$ ipython --no-banner

In [1]: import numpy as np

In [2]: import numpy.linalg as la

In [3]: np.set_printoptions(suppress=True, linewidth=100)

In [4]: tidy = lambda a: np.round(a, 2) + 0

In [5]: mat = np.load("block10.npy")

In [6]: print(mat)
[[-3 -2 -1  0  1]
 [ 2  3  4  5  6]]

In [7]: tidy(la.norm(mat[0], 1)), tidy(la.norm(mat[0], np.inf))
Out[7]: (np.float64(7.0), np.float64(3.0))

In [8]: tidy(la.norm(mat, axis=0))
Out[8]: array([3.61, 3.61, 4.12, 5.  , 6.08])

In [9]: print(mat[0] @ mat[1])
-10

In [10]: tidy(la.norm(mat, 2))
Out[10]: np.float64(9.56)

In [11]: tidy(la.norm(mat, axis=1))
Out[11]: array([3.87, 9.49])

In [12]: F = np.loadtxt("dump.csv", delimiter=",")

In [13]: print(F)
[[ 2.  3.  3. -3.]
 [ 3.  2.  3.  3.]
 [ 3.  3.  2.  3.]
 [-3.  3.  3.  2.]]

In [14]: f = np.array([-3, 0, 3])

In [15]: np.array([np.convolve(row, f, "same") for row in F])
Out[15]: 
array([[ -9.,  -3.,  18.,   9.],
       [ -6.,   0.,  -3.,   9.],
       [ -9.,   3.,   0.,   6.],
       [ -9., -18.,   3.,   9.]])

In [16]: np.correlate(F[1], F[3], "full")
Out[16]: array([ 6., 13., 21., 12., 12.,  0., -9.])

In [17]: np.cross(F[1, :3], F[3, :3])
Out[17]: array([ -3., -18.,  15.])

In [18]: O, r_ = la.qr(F)

In [19]: print(tidy(O.T @ O))
[[1. 0. 0. 0.]
 [0. 1. 0. 0.]
 [0. 0. 1. 0.]
 [0. 0. 0. 1.]]

In [20]: tidy(np.trace(O @ O.T))
Out[20]: np.float64(4.0)

In [21]: O.shape, r_.shape
Out[21]: ((4, 4), (4, 4))

In [22]: print(tidy(O @ r_))
[[ 2.  3.  3. -3.]
 [ 3.  2.  3.  3.]
 [ 3.  3.  2.  3.]
 [-3.  3.  3.  2.]]

In [23]: tidy(r_)
Out[23]: 
array([[-5.57, -2.16, -2.16, -1.08],
       [ 0.  ,  5.13,  4.94,  1.89],
       [ 0.  ,  0.  ,  1.4 ,  0.26],
       [ 0.  ,  0.  ,  0.  ,  5.12]])

In [24]: vec = np.array([-2, 1, 0, -1, -1])

In [25]: h1 = np.maximum(mat @ vec, 0)

In [26]: tidy(np.tanh(mat @ vec))
Out[26]: array([ 1., -1.])

In [27]: M2 = np.array([[1, 0, 2], [1, 1, 1], [3, 2, 0], [1, 2, 2]])

In [28]: np.einsum("ij,ij->i", F, F)
Out[28]: array([31., 31., 31., 31.])

In [29]: np.vstack([F, M2.T]).shape
Out[29]: (7, 4)

In [30]: la.matrix_rank(F @ M2)
Out[30]: np.int64(3)

In [31]: data = np.load("out7.npy")

In [32]: data
Out[32]: 
array([[-1.8,  0.7,  0.9,  0.3,  0.6,  0.5, -0.3],
       [ 0.9,  1.4,  0.1, -1. ,  0.3, -1. ,  1. ],
       [ 0.6,  1. ,  1.2,  0.1, -0.5,  0.2, -0.5]])

In [33]: blk = np.stack([data, -3 * data, data[::-1]])

In [34]: print(tidy(np.einsum("bij,cij->bc", blk, blk)))
[[ 14.55 -43.65   7.23]
 [-43.65 130.95 -21.69]
 [  7.23 -21.69  14.55]]

In [35]: la.matrix_rank(blk)
Out[35]: array([3, 3, 3])

In [36]: (blk @ data.T).shape
Out[36]: (3, 3, 3)

In [37]: print(la.matrix_rank(blk.reshape(3, -1)))
2

In [38]: f = np.array([-5, -4, -5])

In [39]: tidy(np.correlate(data[1], data[0], "full"))
Out[39]: array([-0.27,  0.03,  1.21,  1.46,  0.7 ,  1.77, -1.47, -3.36, -0.31,  1.41, -0.34,  2.5 , -1.8 ])

In [40]: tidy(np.convolve(data[1], f))
Out[40]: array([ -4.5, -10.6, -10.6,  -2.4,   2. ,   8.8,  -2.5,   1. ,  -5. ])

In [41]: M2 = np.array([[-1, -1], [0, 0], [3, 2], [-2, -2], [-3, 1], [-2, -3], [2, 0]])

In [42]: tidy(np.einsum("ij->j", data))
Out[42]: array([-0.3,  3.1,  2.2, -0.6,  0.4, -0.3,  0.2])

In [43]: tidy(np.einsum("ik,kj->ij", data, M2))
Out[43]: 
array([[0.5, 2.1],
       [4.5, 4.6],
       [2.9, 0.5]])

In [44]: tidy(data @ M2)
Out[44]: 
array([[0.5, 2.1],
       [4.5, 4.6],
       [2.9, 0.5]])

In [45]: tidy(np.einsum("ik,kj->ji", data, M2))
Out[45]: 
array([[0.5, 4.5, 2.9],
       [2.1, 4.6, 0.5]])

In [46]: tidy(np.einsum("ij,ij->i", data, data))
Out[46]: array([5.33, 5.87, 3.35])

In [47]: np.zeros(3, 7)
Traceback (most recent call last):
  Cell In[47], line 1
    np.zeros(3, 7)
TypeError: Cannot interpret '7' as a data type


In [48]: np.unravel_index(np.abs(data).argmax(), data.shape)
Out[48]: (np.int64(0), np.int64(0))

In [49]: tidy(data.sum(axis=0))
Out[49]: array([-0.3,  3.1,  2.2, -0.6,  0.4, -0.3,  0.2])

In [50]: tidy(data - data[0])
Out[50]: 
array([[ 0. ,  0. ,  0. ,  0. ,  0. ,  0. ,  0. ],
       [ 2.7,  0.7, -0.8, -1.3, -0.3, -1.5,  1.3],
       [ 2.4,  0.3,  0.3, -0.2, -1.1, -0.3, -0.2]])

In [51]: data[:, 7]
Traceback (most recent call last):
  Cell In[51], line 1
    data[:, 7]
IndexError: index 7 is out of bounds for axis 1 with size 7


In [52]: la.matrix_rank(data)
Out[52]: np.int64(3)

In [53]: la.rank(data)
Traceback (most recent call last):
  Cell In[53], line 1
    la.rank(data)
AttributeError: module 'numpy.linalg' has no attribute 'rank'


In [54]: tidy(la.svd(data, compute_uv=False))
Out[54]: array([2.67, 2.23, 1.55])

In [55]: M2 = np.array([[-1, -1, -3, 0], [0, -1, 3, -4], [4, 2, -5, 2], [-2, -1, -5, 2]])

In [56]: J = np.tril(M2)

In [57]: print(J)
[[-1  0  0  0]
 [ 0 -1  0  0]
 [ 4  2 -5  0]
 [-2 -1 -5  2]]

In [58]: rng = np.random.default_rng(48551)

In [59]: M2 = J + rng.integers(-2, 3, (4, 2)) @ rng.integers(-2, 3, (2, 4))

In [60]: print(M2)
[[-5  4  0  6]
 [-3 -3  0  2]
 [ 2 -2 -5  0]
 [-3 -3 -5  2]]

In [61]: M2 - J
Out[61]: 
array([[-4,  4,  0,  6],
       [-3, -2,  0,  2],
       [-2, -4,  0,  0],
       [-1, -2,  0,  0]])

In [62]: M2 = la.invert(J)
Traceback (most recent call last):
  Cell In[62], line 1
    M2 = la.invert(J)
AttributeError: module 'numpy.linalg' has no attribute 'invert'


In [63]: M2 = J ** -1
Traceback (most recent call last):
  Cell In[63], line 1
    M2 = J ** -1
ValueError: Integers to negative integer powers are not allowed.


In [64]: M2 = la.inv(J)

In [65]: tidy(M2)
Out[65]: 
array([[-1. ,  0. ,  0. ,  0. ],
       [ 0. , -1. ,  0. ,  0. ],
       [-0.8, -0.4, -0.2,  0. ],
       [-3. , -1.5, -0.5,  0.5]])

In [66]: tidy(la.det(J) * M2)
Out[66]: 
array([[10.,  0.,  0.,  0.],
       [ 0., 10.,  0.,  0.],
       [ 8.,  4.,  2.,  0.],
       [30., 15.,  5., -5.]])

In [67]: tidy(la.inv(M2))
Out[67]: 
array([[-1.,  0.,  0.,  0.],
       [ 0., -1.,  0.,  0.],
       [ 4.,  2., -5.,  0.],
       [-2., -1., -5.,  2.]])

In [68]: (np.abs(M2) > 1e-9).astype(int)
Out[68]: 
array([[1, 0, 0, 0],
       [0, 1, 0, 0],
       [1, 1, 1, 0],
       [1, 1, 1, 1]])

In [69]: np.allclose(M2, J.T)
Out[69]: False

In [70]: proj = np.triu(np.array([[1, 1, 4, 0], [5, 1, 3, 5], [2, 1, 3, 1], [2, 0, 1, 1]]), 1) + np.eye(4)

In [71]: M2 = proj @ J @ la.inv(proj)

In [72]: np.trace(M2), np.trace(J)
Out[72]: (np.float64(-5.0), np.int64(-5))

In [73]: la.matrix_rank(M2)
Out[73]: np.int64(4)

In [74]: tidy(np.poly(M2))
Out[74]: array([  1.,   5.,  -3., -17., -10.])

In [75]: tidy(la.det(M2))
Out[75]: np.float64(-10.0)

In [76]: proj @ J - J @ proj
Out[76]: 
array([[ 16.,   8., -16.,   0.],
       [  2.,   1., -37.,  15.],
       [ -2.,  -5., -27.,  -3.],
       [  0.,   2.,  11.,  10.]])

In [77]: X = np.load("layer19.npy")

In [78]: tidy(X)
Out[78]: 
array([[  6.82,   1.56, -14.7 ,  -4.74],
       [  3.49,   7.82,  -3.19,  14.79],
       [-12.98,   7.21,  -2.29,  -0.61],
       [ -6.27,   2.39,   2.1 ,  -1.77],
       [  8.7 ,  12.36,   4.21,  -9.2 ]])

In [79]: proj = X @ la.solve(X.T @ X, X.T)

In [80]: np.allclose(proj @ proj, proj)
Out[80]: True

In [81]: W0 = np.load("a.npy")

In [82]: W0
Out[82]: 
array([[ 24, -15, -18,   3,  48,   3],
       [ -4,  -3,   0,   3,   0,  -1],
       [ 16,   1,  -6,  -5,  16,   3],
       [-18,   3,   9,   3, -24,  -3]])

In [83]: Uu, sigma, vt = la.svd(W0)

In [84]: np.argmax(sigma[:-1] / (sigma[1:] + 1e-6)) + 1
Out[84]: np.int64(2)

In [85]: tidy(sigma)
Out[85]: array([69.87, 13.82,  0.  ,  0.  ])

In [86]: M2 = Uu[:, :2] @ np.diag(sigma[:2]) @ vt[:2]

In [87]: tidy(M2)
Out[87]: 
array([[ 24., -15., -18.,   3.,  48.,   3.],
       [ -4.,  -3.,   0.,   3.,   0.,  -1.],
       [ 16.,   1.,  -6.,  -5.,  16.,   3.],
       [-18.,   3.,   9.,   3., -24.,  -3.]])

In [88]: W1 = np.array([[-5, 3, -5, -2, -4],
    ...:     [-4, 5, 0, -4, 4],
    ...:     [5, -1, 1, -3, -3],
    ...:     [3, 4, 5, 2, -1],
    ...:     [-5, -4, 3, 4, -5],
    ...:     [3, 4, -2, 1, -3]])

In [89]: beta = np.array([0, 0, 5, 1, 3])

In [90]: act = np.maximum(W0 @ W1 + beta, 0)

In [91]: la.matrix_rank(act)
Out[91]: np.int64(4)

In [92]: (act > 0).mean(axis=0)
Out[92]: array([0.5 , 0.25, 0.75, 0.75, 0.5 ])

In [93]: cent = np.array([[-1, -4], [2, 0], [-2, -3], [2, 2], [-1, 2]])

In [94]: W1 @ cent
Out[94]: 
array([[ 21,  23],
       [  2,  16],
       [-12, -35],
       [  0, -25],
       [  4,   9],
       [ 14, -10]])

In [95]: (act @ cent).round(6).argmax(axis=1)
Out[95]: array([0, 0, 0, 0])

In [96]: A = np.load("mat.npy")

In [97]: A
Out[97]: 
array([[6.05, 1.  , 4.  , 5.  , 3.  ],
       [8.  , 7.05, 3.  , 4.  , 2.  ],
       [7.  , 4.  , 7.05, 1.  , 6.  ],
       [8.  , 7.  , 4.  , 5.05, 7.  ],
       [6.  , 1.  , 4.  , 5.  , 3.05]])

In [98]: tidy(np.poly(A))
Out[98]: array([   1.  ,  -28.25,  114.62,  127.23, -601.57,   29.75])

In [99]: tidy(la.det(2 * A)), tidy(la.det(A))
Out[99]: (np.float64(-951.88), np.float64(-29.75))

In [100]: tidy(la.det(A[::-1]))
Out[100]: np.float64(-29.75)

In [101]: print(np.kron(np.eye(2, dtype=int), A))
[[6.05 1.   4.   5.   3.   0.   0.   0.   0.   0.  ]
 [8.   7.05 3.   4.   2.   0.   0.   0.   0.   0.  ]
 [7.   4.   7.05 1.   6.   0.   0.   0.   0.   0.  ]
 [8.   7.   4.   5.05 7.   0.   0.   0.   0.   0.  ]
 [6.   1.   4.   5.   3.05 0.   0.   0.   0.   0.  ]
 [0.   0.   0.   0.   0.   6.05 1.   4.   5.   3.  ]
 [0.   0.   0.   0.   0.   8.   7.05 3.   4.   2.  ]
 [0.   0.   0.   0.   0.   7.   4.   7.05 1.   6.  ]
 [0.   0.   0.   0.   0.   8.   7.   4.   5.05 7.  ]
 [0.   0.   0.   0.   0.   6.   1.   4.   5.   3.05]]

In [102]: Uu, sigma, vt = la.svd(A)

In [103]: tidy(sigma)
Out[103]: array([24.72,  5.4 ,  5.01,  2.77,  0.02])

In [104]: np.argmax(sigma[:-1] / (sigma[1:] + 1e-6)) + 1
Out[104]: np.int64(4)

In [105]: M2 = Uu[:, :4] @ np.diag(sigma[:4]) @ vt[:4]

In [106]: la.matrix_rank(A, rtol=0.05)
Out[106]: np.int64(4)

In [107]: tidy(np.abs(A - M2).max())
Out[107]: np.float64(0.01)

In [108]: K = np.load("arr.npy")

In [109]: K
Out[109]: 
array([[ 22, -14, -21,  20,   4],
       [-14,  39,   4,  -2, -15],
       [-21,   4,  75,  24, -27],
       [ 20,  -2,  24,  71, -25],
       [  4, -15, -27, -25,  38]])

In [110]: M2 = np.array([[2, 0, 0], [2, 3, 3]])

In [111]: cent = np.kron(M2, K)

In [112]: cent
Out[112]: 
array([[ 44, -28, -42,  40,   8,   0,   0,   0,   0,   0,   0,   0,   0,   0,   0],
       [-28,  78,   8,  -4, -30,   0,   0,   0,   0,   0,   0,   0,   0,   0,   0],
       [-42,   8, 150,  48, -54,   0,   0,   0,   0,   0,   0,   0,   0,   0,   0],
       [ 40,  -4,  48, 142, -50,   0,   0,   0,   0,   0,   0,   0,   0,   0,   0],
       [  8, -30, -54, -50,  76,   0,   0,   0,   0,   0,   0,   0,   0,   0,   0],
       [ 44, -28, -42,  40,   8,  66, -42, -63,  60,  12,  66, -42, -63,  60,  12],
       [-28,  78,   8,  -4, -30, -42, 117,  12,  -6, -45, -42, 117,  12,  -6, -45],
       [-42,   8, 150,  48, -54, -63,  12, 225,  72, -81, -63,  12, 225,  72, -81],
       [ 40,  -4,  48, 142, -50,  60,  -6,  72, 213, -75,  60,  -6,  72, 213, -75],
       [  8, -30, -54, -50,  76,  12, -45, -81, -75, 114,  12, -45, -81, -75, 114]])

In [113]: tidy(la.norm(cent, 2)), tidy(la.norm(M2, 2) * la.norm(K, 2))
Out[113]: (np.float64(554.03), np.float64(554.03))

In [114]: cent.shape
Out[114]: (10, 15)

In [115]: vec = np.array([1, 1, -2, 2, 0])

In [116]: h1 = np.maximum(K @ vec, 0)

In [117]: h1
Out[117]: array([ 90,  13,   0, 112,   0])

In [118]: np.flatnonzero(h1 > 1e-9)
Out[118]: array([0, 1, 3])

In [119]: K.T @ h1
Out[119]: array([ 4038,  -977,   850,  9726, -2635])

In [120]: np.maximum(K @ vec, 0) - np.maximum(-K @ vec, 0)
Out[120]: array([  90,   13, -119,  112,   -7])

In [121]: tidy(np.tanh(K @ vec))
Out[121]: array([ 1.,  1., -1.,  1., -1.])
